$ ipython --no-banner

In [1]: import numpy as np

In [2]: np.set_printoptions(precision=1, suppress=True, linewidth=100)

In [3]: F = np.load("m.npy")

In [4]: F
Out[4]: 
array([[ 7,  2,  1,  0],
       [ 1, -3,  2,  2],
       [ 2,  2, 11,  2],
       [ 0,  0,  1, 10]])

In [5]: G = F.T @ F

In [6]: np.diag(G)
Out[6]: array([ 54,  17, 127, 108])

In [7]: np.trace(G), (F ** 2).sum()
Out[7]: (np.int64(306), np.int64(306))

In [8]: np.linalg.eigvalsh(G)[::-1]
Out[8]: array([164.3,  88. ,  43. ,  10.7])

In [9]: np.allclose(G, G.T)
Out[9]: True

In [10]: F.ravel(order="F")
Out[10]: array([ 7,  1,  2,  0,  2, -3,  2,  0,  1,  2, 11,  1,  0,  2,  2, 10])

In [11]: F.reshape(2, -1)
Out[11]: 
array([[ 7,  2,  1,  0,  1, -3,  2,  2],
       [ 2,  2, 11,  2,  0,  0,  1, 10]])

In [12]: T = F.reshape(4, 2, -1)

In [13]: T.transpose(1, 0, 2)
Out[13]: 
array([[[ 7,  2],
        [ 1, -3],
        [ 2,  2],
        [ 0,  0]],

       [[ 1,  0],
        [ 2,  2],
        [11,  2],
        [ 1, 10]]])

In [14]: T[:, 0]
Out[14]: 
array([[ 7,  2],
       [ 1, -3],
       [ 2,  2],
       [ 0,  0]])

In [15]: np.einsum("ihd,jhd->hij", T, T).shape
Out[15]: (2, 4, 4)

In [16]: T.shape
Out[16]: (4, 2, 2)

In [17]: vals, evecs = np.linalg.eig(F)

In [18]: np.sort(np.linalg.eigvals(np.linalg.inv(F)))
Out[18]: array([-0.3,  0.1,  0.1,  0.2])

In [19]: r0 = np.array([0, 3, 0, -2])

In [20]: M2 = F + np.outer(r0, np.eye(4)[2])

In [21]: np.linalg.matrix_rank(np.linalg.inv(M2) - np.linalg.inv(F), tol=1e-8)
Out[21]: np.int64(1)

In [22]: np.linalg.matrix_rank(M2 - F)
Out[22]: np.int64(1)

In [23]: np.round(np.linalg.det(M2) / np.linalg.det(F), 1), round(float(1 + np.linalg.solve(F, r0)[2]), 1)
Out[23]: (np.float64(1.2), 1.2)

In [24]: rng = np.random.default_rng(93432)

In [25]: lab = rng.permutation(4)

In [26]: M2 = F[:, lab] * rng.choice([-1, 1], 4)

In [27]: M2
Out[27]: 
array([[  0,  -7,  -1,   2],
       [ -2,  -1,  -2,  -3],
       [ -2,  -2, -11,   2],
       [-10,   0,  -1,   0]])

In [28]: Uu, _, Vh = np.linalg.svd(F.T @ M2)

In [29]: lab
Out[29]: array([3, 0, 2, 1])

In [30]: np.round(np.linalg.lstsq(F, M2)[0], 1) + 0
Out[30]: 
array([[ 0., -1.,  0.,  0.],
       [ 0.,  0.,  0.,  1.],
       [ 0.,  0., -1.,  0.],
       [-1.,  0.,  0.,  0.]])

In [31]: m1 = np.load("case6.npy")

In [32]: m1
Out[32]: 
array([[ 0.,  0., -1.,  0.],
       [ 0.,  1.,  0.,  0.],
       [ 1.,  0.,  0.,  0.],
       [ 0.,  0.,  0.,  1.]])

In [33]: x0 = np.array([2, 1, 1, 0])

In [34]: m1.T @ (m1 @ x0)
Out[34]: array([2., 1., 1., 0.])

In [35]: np.linalg.inv(m1)
Out[35]: 
array([[ 0.,  0.,  1.,  0.],
       [ 0.,  1.,  0.,  0.],
       [-1., -0., -0., -0.],
       [ 0.,  0.,  0.,  1.]])

In [36]: round(float(np.linalg.norm(x0)), 1), round(np.linalg.norm(m1 @ x0), 1)
Out[36]: (2.4, np.float64(2.4))
